% ipython --no-banner

In [1]: import numpy as np

In [2]: np.set_printoptions(suppress=True, linewidth=140)

In [3]: rd = lambda a: np.round(a, 4) + 0

In [4]: m1 = np.loadtxt("layer10.csv", delimiter=",")

In [5]: print(m1)
[[3. 1. 0.]
 [0. 3. 1.]
 [0. 0. 3.]]

In [6]: q, R = np.linalg.qr(m1)

In [7]: R
Out[7]: 
array([[3., 1., 0.],
       [0., 3., 1.],
       [0., 0., 3.]])

In [8]: print(np.allclose(R.T @ R, m1.T @ m1))
True

In [9]: np.abs(np.diag(R))
Out[9]: array([3., 3., 3.])

In [10]: print(q.T @ q)
[[1. 0. 0.]
 [0. 1. 0.]
 [0. 0. 1.]]

In [11]: q
Out[11]: 
array([[ 1.,  0.,  0.],
       [-0.,  1.,  0.],
       [-0., -0.,  1.]])

In [12]: rd(np.linalg.matrix_power(m1 - np.diag(np.diag(m1)), 3))
Out[12]: 
array([[0., 0., 0.],
       [0., 0., 0.],
       [0., 0., 0.]])

In [13]: [int(np.linalg.matrix_rank(np.linalg.matrix_power(m1, p))) for p in range(1, 4)]
Out[13]: [3, 3, 3]

In [14]: np.prod(np.diag(m1)), rd(np.linalg.det(m1))
Out[14]: (np.float64(27.0), np.float64(27.0))

In [15]: rd(np.sort(np.linalg.eigvals(m1)))
Out[15]: array([3., 3., 3.])

In [16]: rng = np.random.default_rng(8256)

In [17]: z = rng.permutation(3)

In [18]: B = m1[:, z] * rng.choice([-1, 1], 3)

In [19]: B
Out[19]: 
array([[-1.,  3.,  0.],
       [-3.,  0.,  1.],
       [-0.,  0.,  3.]])

In [20]: left, _, VT = np.linalg.svd(m1.T @ B)

In [21]: z
Out[21]: array([1, 0, 2])

In [22]: rd(left @ VT)
Out[22]: 
array([[ 0.,  1.,  0.],
       [-1.,  0.,  0.],
       [ 0.,  0.,  1.]])

In [23]: rd(np.linalg.lstsq(m1, B)[0])
Out[23]: 
array([[ 0.,  1.,  0.],
       [-1.,  0.,  0.],
       [ 0.,  0.,  1.]])

In [24]: left, sig, VT = np.linalg.svd(m1, full_matrices=False)

In [25]: rd(sig / sig[0])
Out[25]: array([1.    , 0.8233, 0.6243])

In [26]: rd(sig)
Out[26]: array([3.7451, 3.0833, 2.3382])

In [27]: rd(np.sqrt((sig ** 2).sum())), rd(np.linalg.norm(m1))
Out[27]: (np.float64(5.3852), np.float64(5.3852))

In [28]: rd(VT @ VT.T)
Out[28]: 
array([[1., 0., 0.],
       [0., 1., 0.],
       [0., 0., 1.]])

In [29]: print(rd(np.cumsum(sig ** 2) / np.sum(sig ** 2)))
[0.4837 0.8115 1.    ]

In [30]: evals, V = np.linalg.eig(m1)

In [31]: rd(np.sort(np.linalg.eigvals(m1 @ m1)))
Out[31]: array([9., 9., 9.])

In [32]: m1 @ V[:, 0] - evals[0] * V[:, 0]
Out[32]: array([0., 0., 0.])

In [33]: f = np.array([-2, -5, -3, -2])

In [34]: feats = -1 * np.eye(4) + np.outer(f, f)

In [35]: feats
Out[35]: 
array([[ 3., 10.,  6.,  4.],
       [10., 24., 15., 10.],
       [ 6., 15.,  8.,  6.],
       [ 4., 10.,  6.,  3.]])

In [36]: left, sig, VT = np.linalg.svd(feats)

In [37]: np.argmax(sig[:-1] / (sig[1:] + 1e-6)) + 1
Out[37]: np.int64(1)

In [38]: B = left[:, :1] @ np.diag(sig[:1]) @ VT[:1]

In [39]: rd(np.linalg.norm(feats - B) / np.linalg.norm(feats))
Out[39]: np.float64(0.0422)

In [40]: rd(B)
Out[40]: 
array([[ 3.9048,  9.7619,  5.8571,  3.9048],
       [ 9.7619, 24.4048, 14.6429,  9.7619],
       [ 5.8571, 14.6429,  8.7857,  5.8571],
       [ 3.9048,  9.7619,  5.8571,  3.9048]])

In [41]: x = np.array([-1, 9, -4, -2])

In [42]: target = feats @ x

In [43]: target
Out[43]: array([ 55., 126.,  85.,  56.])

In [44]: print(rd(np.linalg.solve(feats, 2 * target)))
[-2. 18. -8. -4.]

In [45]: rd(np.linalg.solve(feats, target))
Out[45]: array([-1.,  9., -4., -2.])

In [46]: B = feats / np.sqrt((feats ** 2).mean(axis=1, keepdims=True))

In [47]: rd(B[3])
Out[47]: array([0.6305, 1.5762, 0.9457, 0.4729])

In [48]: rd(np.linalg.norm(B, axis=1))
Out[48]: array([2., 2., 2., 2.])

In [49]: print(feats - feats.mean(axis=1, keepdims=True))
[[-2.75  4.25  0.25 -1.75]
 [-4.75  9.25  0.25 -4.75]
 [-2.75  6.25 -0.75 -2.75]
 [-1.75  4.25  0.25 -2.75]]

In [50]: rd(np.linalg.eigvals(feats))
Out[50]: array([-1., 41., -1., -1.])

In [51]: print(np.einsum("ii->", feats))
38.0

In [52]: rd(np.poly(feats))
Out[52]: array([   1.,  -38., -120., -122.,  -41.])

In [53]: rd(np.linalg.det(feats[::-1]))
Out[53]: np.float64(-41.0)

In [54]: arr = np.array([[-2.0, 2.0, 0.0, 0.0, 0.0],
    ...:     [2.0, 8.0, 2.0, 0.0, 0.0],
    ...:     [0.0, 2.0, -2.0, 2.0, 0.0],
    ...:     [0.0, 0.0, 2.0, -3.0, 2.0],
    ...:     [0.0, 0.0, 0.0, 2.0, 2.0]])

In [55]: arr
Out[55]: 
array([[-2.,  2.,  0.,  0.,  0.],
       [ 2.,  8.,  2.,  0.,  0.],
       [ 0.,  2., -2.,  2.,  0.],
       [ 0.,  0.,  2., -3.,  2.],
       [ 0.,  0.,  0.,  2.,  2.]])

In [56]: evals, V = np.linalg.eig(feats)

In [57]: print(rd(np.sort(np.linalg.eigvals(feats.T))))
[-1. -1. -1. 41.]

In [58]: rd(evals)
Out[58]: array([-1., 41., -1., -1.])

In [59]: rd(np.sort(np.linalg.eigvals(feats @ feats)))
Out[59]: array([   1.,    1.,    1., 1681.])

In [60]: B = arr / np.sqrt((arr ** 2).mean(axis=1, keepdims=True))

In [61]: rd(np.linalg.norm(B, axis=1))
Out[61]: array([2.2361, 2.2361, 2.2361, 2.2361, 2.2361])

In [62]: np.linalg.matrix_rank(B) == np.linalg.matrix_rank(arr)
Out[62]: np.True_

In [63]: x = np.array([6, -3, 1, 8, -4])

In [64]: arr @ np.eye(5)[3]
Out[64]: array([ 0.,  0.,  2., -3.,  2.])

In [65]: arr @ np.ones(5)
Out[65]: array([ 0., 12.,  2.,  1.,  4.])

In [66]: arr @ (2 * x)
Out[66]: array([-36., -20.,  16., -60.,  16.])

In [67]: (arr @ x).argmax()
Out[67]: np.int64(2)

In [68]: np.sign((arr @ x).round(6))
Out[68]: array([-1., -1.,  1., -1.,  1.])

In [69]: (arr * x).sum(axis=1)
Out[69]: array([-18., -10.,   8., -30.,   8.])

In [70]: evals, V = np.linalg.eigh(arr)

In [71]: x = np.array([1, 1, 1, 3, 0])

In [72]: (np.sign(V[:, -1].round(6)) == np.sign(V[0, -1].round(6))).astype(int)
Out[72]: array([1, 1, 1, 1, 1])

In [73]: X = np.loadtxt("data.csv", delimiter=",")

In [74]: rd(X)
Out[74]: 
array([[-0.2768, -0.1287,  0.2742, -0.7915, -0.453 ],
       [ 0.5535,  0.0255, -0.1214,  0.2152, -0.7949],
       [ 0.369 ,  0.4257, -0.5955, -0.5295,  0.2182],
       [-0.0461,  0.8621,  0.4947,  0.0806, -0.0582],
       [ 0.6919, -0.2415,  0.5574, -0.201 ,  0.3345]])

In [75]: x = np.array([1, 0, 1, 3, 0])

In [76]: rd(np.linalg.inv(X))
Out[76]: 
array([[-0.2768,  0.5535,  0.369 , -0.0461,  0.6919],
       [-0.1287,  0.0255,  0.4257,  0.8621, -0.2415],
       [ 0.2742, -0.1214, -0.5955,  0.4947,  0.5574],
       [-0.7915,  0.2152, -0.5295,  0.0806, -0.201 ],
       [-0.453 , -0.7949,  0.2182, -0.0582,  0.3345]])

In [77]: print(rd(X.T @ (X @ x)))
[1. 0. 1. 3. 0.]

In [78]: [p for p in range(1, 25) if np.allclose(np.linalg.matrix_power(X, p), np.eye(5))]
Out[78]: []

In [79]: print(5 - np.linalg.matrix_rank(X - np.eye(5), tol=1e-8))
1

In [80]: x = np.array([0, -1, 3, 1, 0])

In [81]: target = X @ x

In [82]: coef, lr = np.zeros(5), 1 / np.linalg.norm(X, 2) ** 2

In [83]: for i in range(6):
    ...:     coef -= lr * X.T @ (X @ coef - target)
    ...:     if i % 1 == 0: print(i, round(np.linalg.norm(X @ coef - target), 4))
    ...: 
0 0.0
1 0.0
2 0.0
3 0.0
4 0.0
5 0.0

In [84]: print(rd(coef))
[ 0. -1.  3.  1.  0.]

In [85]: z = rng.permutation(5)

In [86]: z
Out[86]: array([4, 1, 2, 0, 3])

In [87]: B = X[z][:, z]

In [88]: rd(np.trace(B))
Out[88]: np.float64(-0.4317)

In [89]: rd(np.linalg.det(B)), rd(np.linalg.det(X[z]))
Out[89]: (np.float64(1.0), np.float64(1.0))

In [90]: rd(np.sort(np.abs(np.linalg.eigvals(B))))
Out[90]: array([1., 1., 1., 1., 1.])

In [91]: rd(B)
Out[91]: 
array([[ 0.3345, -0.2415,  0.5574,  0.6919, -0.201 ],
       [-0.7949,  0.0255, -0.1214,  0.5535,  0.2152],
       [ 0.2182,  0.4257, -0.5955,  0.369 , -0.5295],
       [-0.453 , -0.1287,  0.2742, -0.2768, -0.7915],
       [-0.0582,  0.8621,  0.4947, -0.0461,  0.0806]])

In [92]: data = np.loadtxt("arr.csv", delimiter=",")

In [93]: print(data)
[[-5.9991  1.2     1.5    -0.1    -2.2    -0.2     0.2    -0.2   ]
 [-2.5125  1.7     1.1    -0.5    -0.7     0.      1.1     0.8   ]
 [-0.4655 -0.1     0.4    -1.     -0.2     0.     -0.1    -0.1   ]
 [-1.2509  0.9    -0.6     0.7    -0.4    -0.8    -0.7    -0.5   ]
 [-0.3423  0.     -2.3     0.1    -0.1     0.3     2.5     1.    ]
 [ 2.8254 -0.8     1.1    -0.7     0.9    -0.8    -0.2     0.4   ]
 [ 1.2814  0.2    -0.9    -0.7     0.5     1.      1.2     1.1   ]
 [-1.7506  0.2     1.4    -2.8    -0.5    -0.5     1.3    -0.2   ]
 [ 0.1648 -0.7     1.9    -0.8     0.     -1.5    -0.8    -0.8   ]
 [-0.3143 -1.6     0.4     1.8    -0.1     0.9    -0.7     2.5   ]
 [-3.5109 -1.     -2.4     0.2    -1.      0.8     1.6    -0.6   ]
 [-4.5161  0.2    -1.6     0.1    -1.4     0.8     0.1    -0.4   ]
 [ 1.7986  0.4     0.8     0.8     0.7    -0.5     0.3     1.3   ]]

In [94]: B = data / np.linalg.norm(data, axis=1, keepdims=True)

In [95]: G = B @ B.T

In [96]: print(rd(np.linalg.norm(B, axis=1)))
[1. 1. 1. 1. 1. 1. 1. 1. 1. 1. 1. 1. 1.]

In [97]: (G - 2 * np.eye(13)).round(6).argmax(axis=1)
Out[97]: array([ 1,  0,  7, 11,  6, 12,  4,  2,  2, 12, 11, 10,  5])

In [98]: E = np.load("m.npy")

In [99]: E
Out[99]: 
array([[ 4, -6,  0,  0,  0,  0],
       [ 7, -4,  0,  0,  0,  0],
       [-1,  6,  0,  0,  0,  0],
       [ 0,  0,  4, -6,  0,  0],
       [ 0,  0,  7, -4,  0,  0],
       [ 0,  0, -1,  6,  0,  0],
       [ 0,  0,  0,  0,  4, -6],
       [ 0,  0,  0,  0,  7, -4],
       [ 0,  0,  0,  0, -1,  6]])

In [100]: x = np.array([-5, 7, 9, -8, 6, 5])

In [101]: target = E @ x

In [102]: coef, lr = np.zeros(6), 1 / np.linalg.norm(E, 2) ** 2

In [103]: for i in range(40):
     ...:     coef -= lr * E.T @ (E @ coef - target)
     ...:     if i % 10 == 0: print(i, round(np.linalg.norm(E @ coef - target), 4))
     ...: 
0 29.5961
10 7.1792
20 1.7415
30 0.4224

In [104]: rd(np.linalg.cond(E))
Out[104]: np.float64(2.7517)

In [105]: rd(coef)
Out[105]: array([-5.0016,  6.9986,  8.9951, -8.004 ,  5.9792,  4.9828])
